% python3 -q
>>> import numpy as np
>>> np.set_printoptions(precision=3, suppress=True, linewidth=140)
>>> E = np.loadtxt("out18.csv", delimiter=",")
>>> print(E)
[[  0.28    0.603  -1.723  -2.07    2.052]
 [ -0.518  -0.487   1.583  -1.758  -0.661]
 [  0.226   0.36    3.469  -1.153   1.335]
 [  0.377  -0.493   2.644  -1.896  -1.032]
 [  0.173   0.923  -1.696   5.619   4.122]
 [ -0.014  -1.086  -2.052   1.011   0.302]
 [ -0.575   0.238   0.51    0.951   2.036]
 [  0.385  -0.204  -0.019   1.397   0.241]
 [  0.19   -0.01   -0.296   1.485   0.148]
 [  0.291   0.532   5.799   0.375  -1.965]
 [ -0.803   0.435  -3.312  -2.274   1.182]
 [  0.086   1.065   1.478  -0.406   1.354]
 [ -0.272  -0.812   1.239   3.757   1.787]
 [  0.468   0.289   5.364  -2.072   1.023]
 [  0.765  -0.926   6.324  -2.398   0.952]
 [ -0.099   0.106   5.49   -0.834   2.939]
 [ -0.07    0.56   -6.813  -0.059  -0.281]
 [ -0.562   0.134   4.603   1.39    1.937]
 [ -0.385  -0.589  -0.929  -4.354  -0.883]
 [  0.152  -0.337   1.715  -2.869  -0.447]
 [ -0.354   0.39   -4.912   1.05    1.201]
 [  0.179   0.456  -4.084   0.465  -1.146]
 [  0.434   0.757   3.623   3.696  -1.273]
 [  0.504  -0.374  -1.542  -2.204   1.008]
 [  0.245   1.34    3.468   0.854  -0.061]
 [  0.122  -0.134  -3.803   1.63   -0.408]
 [ -0.183  -0.417  -5.362   3.58   -2.207]
 [ -0.913   0.086   0.073   7.743   0.764]
 [  0.079  -0.307   8.814   0.172   0.841]
 [ -0.297   0.076   0.197   2.701  -1.509]
 [  0.193   0.408  -0.57    1.026   1.469]
 [  0.421   0.134 -11.345  -0.269   3.052]
 [  0.337   0.68    7.932  -0.007  -2.304]
 [  0.163   0.584   3.853   3.838   0.929]]
>>> labels = E[:, 0] > np.median(E[:, 0])
>>> f = E[labels].mean(axis=0) - E[~labels].mean(axis=0)
>>> print(((E - E.mean(axis=0)) @ f > 0).astype(int))
[0 1 1 1 0 0 0 0 0 1 0 1 0 1 1 1 0 1 0 1 0 0 1 0 1 0 0 0 1 0 0 0 1 1]
>>> print(f)
[ 0.602  0.361  1.334 -0.279  0.035]
>>> m1 = np.cumsum(np.array([[4, 7, 2, -1, -2, -3],
...     [7, 0, 1, -5, 6, -8],
...     [-7, 1, 4, 3, 8, -2],
...     [-6, 1, -8, -5, -5, 8],
...     [5, 8, 7, -8, -4, 0],
...     [8, 9, 1, 9, -9, -5],
...     [-7, 2, -2, 7, -4, 5],
...     [9, 6, 7, 7, 0, -9],
...     [-9, 6, -3, 4, -6, 5],
...     [0, -2, 1, 9, 6, 4],
...     [9, 2, 9, -5, -2, 2],
...     [0, 9, 5, 7, -8, -3],
...     [6, 6, 5, -1, 1, 6],
...     [6, 3, 7, 6, -2, -2],
...     [-8, -3, -9, 3, 0, -7],
...     [-2, -9, 9, -3, 7, -6],
...     [2, -5, 9, -4, -8, 0],
...     [6, -7, -7, -7, -7, 6],
...     [4, -6, 1, 8, 8, -6],
...     [-8, 5, -9, 0, 3, 9],
...     [9, -2, -8, -2, -7, 0],
...     [8, 7, -3, 2, -2, 4]]), axis=0)
>>> print(m1)
[[  4   7   2  -1  -2  -3]
 [ 11   7   3  -6   4 -11]
 [  4   8   7  -3  12 -13]
 [ -2   9  -1  -8   7  -5]
 [  3  17   6 -16   3  -5]
 [ 11  26   7  -7  -6 -10]
 [  4  28   5   0 -10  -5]
 [ 13  34  12   7 -10 -14]
 [  4  40   9  11 -16  -9]
 [  4  38  10  20 -10  -5]
 [ 13  40  19  15 -12  -3]
 [ 13  49  24  22 -20  -6]
 [ 19  55  29  21 -19   0]
 [ 25  58  36  27 -21  -2]
 [ 17  55  27  30 -21  -9]
 [ 15  46  36  27 -14 -15]
 [ 17  41  45  23 -22 -15]
 [ 23  34  38  16 -29  -9]
 [ 27  28  39  24 -21 -15]
 [ 19  33  30  24 -18  -6]
 [ 28  31  22  22 -25  -6]
 [ 36  38  19  24 -27  -2]]
>>> gram = np.cov(m1, rowvar=False)
>>> print(m1.std(axis=0))
[ 9.577 15.29  13.752 13.697 11.187  4.548]
>>> print(np.linalg.eigvalsh(gram)[::-1])
[695.505  90.459  49.429  25.538  15.1    12.405]
>>> print(np.polyfit(m1[:, 3], m1[:, 2], 1))
[0.818 9.154]
>>> print(np.argwhere(np.triu(np.abs(np.corrcoef(m1.T)) > 0.8, 1)))
[[1 3]
 [2 3]
 [3 4]]
>>> def softmax(z):
...     e = np.exp(z - z.max(axis=-1, keepdims=True))
...     return e / e.sum(axis=-1, keepdims=True)
... 
>>> print(softmax(m1).sum(axis=1))
[1. 1. 1. 1. 1. 1. 1. 1. 1. 1. 1. 1. 1. 1. 1. 1. 1. 1. 1. 1. 1. 1.]
>>> print(np.round(softmax(10 * m1[9]), 3) + 0)
[0. 1. 0. 0. 0. 0.]
>>> S = m1 @ m1.T / np.sqrt(6)
>>> print(softmax(S)[9] @ m1)
[ 25.  58.  36.  27. -21.  -2.]
>>> C = m1[[21, 19]].astype(float)
>>> for _ in range(6):
...     labels = np.linalg.norm(m1[:, None] - C, axis=-1).argmin(axis=1)
...     C = np.array([m1[labels == j].mean(axis=0) for j in range(2)])
... 
>>> print(labels)
[1 1 1 1 1 1 1 1 1 1 0 0 0 0 0 0 0 0 0 0 0 0]
>>> print(np.abs(C[1] - C[0]).argmax())
2
>>> print(C)
[[ 21.     42.333  30.333  22.917 -20.75   -7.333]
 [  5.6    21.4     6.     -0.3    -2.8    -8.   ]]
>>> B = np.c_[m1[:, :1] @ np.array([[0]]), np.array([-5, 1, -3, -2, -3, 1, 3, 4, 0, -3, -3, -5, -1, -2, 2, 3, -3, -5, -4, 3, 5, 2])]
>>> print(B)
[[ 0 -5]
 [ 0  1]
 [ 0 -3]
 [ 0 -2]
 [ 0 -3]
 [ 0  1]
 [ 0  3]
 [ 0  4]
 [ 0  0]
 [ 0 -3]
 [ 0 -3]
 [ 0 -5]
 [ 0 -1]
 [ 0 -2]
 [ 0  2]
 [ 0  3]
 [ 0 -3]
 [ 0 -5]
 [ 0 -4]
 [ 0  3]
 [ 0  5]
 [ 0  2]]
>>> print(np.linalg.norm(B - m1 @ np.linalg.lstsq(m1, B)[0], axis=0))
[ 0.    12.737]
>>> print(np.linalg.matrix_rank(np.c_[m1, B]))
7
>>> print(np.linalg.lstsq(m1, B[:, 0])[0])
[0. 0. 0. 0. 0. 0.]
